$ ipython --no-banner

In [1]: import numpy as np

In [2]: from numpy import linalg as LA

In [3]: np.set_printoptions(suppress=True, linewidth=120)

In [4]: def rnd(a):
   ...:     return np.round(a, 2) + 0
   ...: 

In [5]: other = np.array([[5, 3, 4, 1, 4, 5]])

In [6]: arr = other.T @ other

In [7]: arr
Out[7]: 
array([[25, 15, 20,  5, 20, 25],
       [15,  9, 12,  3, 12, 15],
       [20, 12, 16,  4, 16, 20],
       [ 5,  3,  4,  1,  4,  5],
       [20, 12, 16,  4, 16, 20],
       [25, 15, 20,  5, 20, 25]])

In [8]: # null space of dimension 5

In [9]: U, sigma, Vh = LA.svd(arr)

In [10]: vecs = Vh[:(sigma > 1e-8).sum()]

In [11]: rng = np.random.default_rng(997511)

In [12]: x = arr[0] + -1 * arr[5] + rng.integers(2) * np.eye(6)[4]

In [13]: x
Out[13]: array([0., 0., 0., 0., 1., 0.])

In [14]: rnd(LA.norm(x - vecs.T @ vecs @ x))
Out[14]: np.float64(0.91)

In [15]: LA.matrix_rank(np.vstack([arr, x]))
Out[15]: np.int64(2)

In [16]: np.allclose(vecs.T @ vecs @ x, x)
Out[16]: False

In [17]: rnd(vecs.T @ vecs)
Out[17]: 
array([[0.27, 0.16, 0.22, 0.05, 0.22, 0.27],
       [0.16, 0.1 , 0.13, 0.03, 0.13, 0.16],
       [0.22, 0.13, 0.17, 0.04, 0.17, 0.22],
       [0.05, 0.03, 0.04, 0.01, 0.04, 0.05],
       [0.22, 0.13, 0.17, 0.04, 0.17, 0.22],
       [0.27, 0.16, 0.22, 0.05, 0.22, 0.27]])

In [18]: other = arr / LA.norm(arr, axis=1, keepdims=True)

In [19]: G = other @ other.T

In [20]: np.degrees(np.arccos(np.clip(G[0, 1], -1, 1)))
Out[20]: np.float64(0.0)

In [21]: np.argwhere(np.triu(np.abs(G) > 0.95, 1))
Out[21]: 
array([[0, 1],
       [0, 2],
       [0, 3],
       [0, 4],
       [0, 5],
       [1, 2],
       [1, 3],
       [1, 4],
       [1, 5],
       [2, 3],
       [2, 4],
       [2, 5],
       [3, 4],
       [3, 5],
       [4, 5]])

In [22]: rnd(np.trace(LA.pinv(arr) @ arr))
Out[22]: np.float64(1.0)

In [23]: np.unique(arr.round(6), axis=0).shape
Out[23]: (4, 6)

In [24]: np.allclose(arr[:-1].T @ LA.lstsq(arr[:-1].T, arr[-1])[0], arr[-1])
Out[24]: True

In [25]: try:
    ...:     LA.inv(arr)
    ...: except LA.LinAlgError as e:
    ...:     print(repr(e))
    ...: 
LinAlgError('Singular matrix')

In [26]: A = np.loadtxt("m.csv", delimiter=",")

In [27]: A
Out[27]: 
array([[ 0.96,  0.99, -0.97,  0.85,  0.66, -0.45, -0.83],
       [ 0.28,  0.34,  0.59,  0.15, -0.92, -0.84, -0.91],
       [ 0.97,  0.96, -0.74,  0.48, -0.87,  0.36, -0.83],
       [ 0.08,  1.  , -0.99,  0.96,  0.94, -0.26, -0.58],
       [-0.36,  0.97, -0.99,  0.89,  0.99,  0.46,  0.52],
       [-0.96,  0.59, -0.86,  0.74,  0.98, -0.37,  0.55],
       [ 0.27,  0.96, -0.68,  0.86, -0.31, -0.96, -0.97],
       [-0.99, -0.96,  0.78, -0.58,  0.64,  0.48,  0.93],
       [ 0.99, -0.96,  0.99, -0.96, -1.  ,  0.6 , -0.51],
       [ 0.61, -0.83,  0.9 , -0.71, -0.92, -0.16, -0.34]])

In [28]: U, sigma, Vh = LA.svd(A, full_matrices=False)

In [29]: rnd(sigma)
Out[29]: array([4.83, 3.76, 1.68, 1.07, 0.51, 0.32, 0.11])

In [30]: U.shape, sigma.shape, Vh.shape
Out[30]: ((10, 7), (7,), (7, 7))

In [31]: rnd(np.cumsum(sigma ** 2) / np.sum(sigma ** 2))
Out[31]: array([0.56, 0.9 , 0.96, 0.99, 1.  , 1.  , 1.  ])

In [32]: rnd(np.sqrt((sigma ** 2).sum())), rnd(LA.norm(A))
Out[32]: (np.float64(6.47), np.float64(6.47))

In [33]: np.abs(U[:, 0]).round(6).argmax()
Out[33]: np.int64(3)

In [34]: rnd(U.T @ U)
Out[34]: 
array([[1., 0., 0., 0., 0., 0., 0.],
       [0., 1., 0., 0., 0., 0., 0.],
       [0., 0., 1., 0., 0., 0., 0.],
       [0., 0., 0., 1., 0., 0., 0.],
       [0., 0., 0., 0., 1., 0., 0.],
       [0., 0., 0., 0., 0., 1., 0.],
       [0., 0., 0., 0., 0., 0., 1.]])

In [35]: (sigma > 1e-8).sum()
Out[35]: np.int64(7)

In [36]: K = np.array([[2, 2, -4, -3, 2, 5, -2, 0, 4, 4],
    ...:     [-1, 1, 3, 4, -2, 5, -1, -5, 4, 2],
    ...:     [4, 4, -3, 1, -4, -1, -1, 5, 0, 4],
    ...:     [-1, -5, 5, -3, 2, 0, -2, 4, 4, 2],
    ...:     [3, -2, -4, -4, 4, -3, 5, 3, 2, -2],
    ...:     [4, 5, 2, -2, 1, 0, 4, 1, -4, -3],
    ...:     [0, 3, -3, -4, 4, -1, 1, 4, -4, 1],
    ...:     [-5, -1, -2, -2, -1, 3, -2, -5, 2, 0],
    ...:     [0, 2, 3, -3, 1, 1, 0, -5, 3, 2]]) * (rng.random((9, 10)) < 0.3)

In [37]: K
Out[37]: 
array([[ 0,  0,  0,  0,  0,  0, -2,  0,  0,  0],
       [ 0,  1,  0,  4,  0,  0,  0, -5,  4,  0],
       [ 0,  0, -3,  0, -4,  0, -1,  0,  0,  0],
       [-1,  0,  0, -3,  0,  0,  0,  0,  4,  0],
       [ 0,  0, -4, -4,  4,  0,  5,  0,  0,  0],
       [ 0,  0,  2, -2,  0,  0,  4,  0,  0, -3],
       [ 0,  0,  0,  0,  4,  0,  0,  0, -4,  0],
       [ 0, -1,  0,  0,  0,  0, -2,  0,  2,  0],
       [ 0,  2,  3, -3,  0,  0,  0,  0,  3,  2]])

In [38]: x = np.array([-2, -2, 8, -4, 8, -2, -4, -6, -3, 1])

In [39]: h1 = np.maximum(K @ x, 0)

In [40]: np.flatnonzero(h1 > 1e-9)
Out[40]: array([0, 3, 5, 6, 7, 8])

In [41]: np.maximum(K @ x, 0) - np.maximum(-K @ x, 0)
Out[41]: array([  8,   0, -52,   2,  -4,   5,  44,   4,  25])

In [42]: LA.norm(K, axis=1).argmax()
Out[42]: np.int64(4)

In [43]: rnd(LA.norm(K[3] - K[0]))
Out[43]: np.float64(5.48)

In [44]: rnd(LA.norm(K) ** 2 / LA.norm(K, 2) ** 2)
Out[44]: np.float64(2.83)

In [45]: rnd(LA.norm(K[3], 1)), rnd(LA.norm(K[3], np.inf))
Out[45]: (np.float64(8.0), np.float64(4.0))

In [46]: rnd(LA.norm(K, "nuc"))
Out[46]: np.float64(41.97)

In [47]: rnd(LA.norm(K, 1)), rnd(LA.norm(K, np.inf))
Out[47]: (np.float64(17.0), np.float64(17.0))

In [48]: K[3] @ K[0]
Out[48]: np.int64(0)

In [49]: w1 = np.array([[1, 1],
    ...:     [1, 1],
    ...:     [2, 1],
    ...:     [0, 2],
    ...:     [0, 0],
    ...:     [1, 1],
    ...:     [1, 0],
    ...:     [0, 0],
    ...:     [1, 1],
    ...:     [1, 1]])

In [50]: c = np.array([-1, -2])

In [51]: act = np.maximum(K @ w1 + c, 0)

In [52]: LA.matrix_rank(act)
Out[52]: np.int64(2)

In [53]: rnd((act > 0).mean(axis=0))
Out[53]: array([0.44, 0.22])

In [54]: (act > 0).astype(int)
Out[54]: 
array([[0, 0],
       [1, 1],
       [0, 0],
       [1, 0],
       [0, 0],
       [1, 0],
       [0, 0],
       [0, 0],
       [1, 1]])

In [55]: act
Out[55]: 
array([[ 0,  0],
       [ 4, 11],
       [ 0,  0],
       [ 2,  0],
       [ 0,  0],
       [ 4,  0],
       [ 0,  0],
       [ 0,  0],
       [12,  2]])

In [56]: basis = np.array([[2, -2, -2], [2, 2, -1]])

In [57]: w1 @ basis
Out[57]: 
array([[ 4,  0, -3],
       [ 4,  0, -3],
       [ 6, -2, -5],
       [ 4,  4, -2],
       [ 0,  0,  0],
       [ 4,  0, -3],
       [ 2, -2, -2],
       [ 0,  0,  0],
       [ 4,  0, -3],
       [ 4,  0, -3]])

In [58]: (act @ basis).round(6).argmax(axis=1)
Out[58]: array([0, 0, 0, 0, 0, 0, 0, 0, 0])
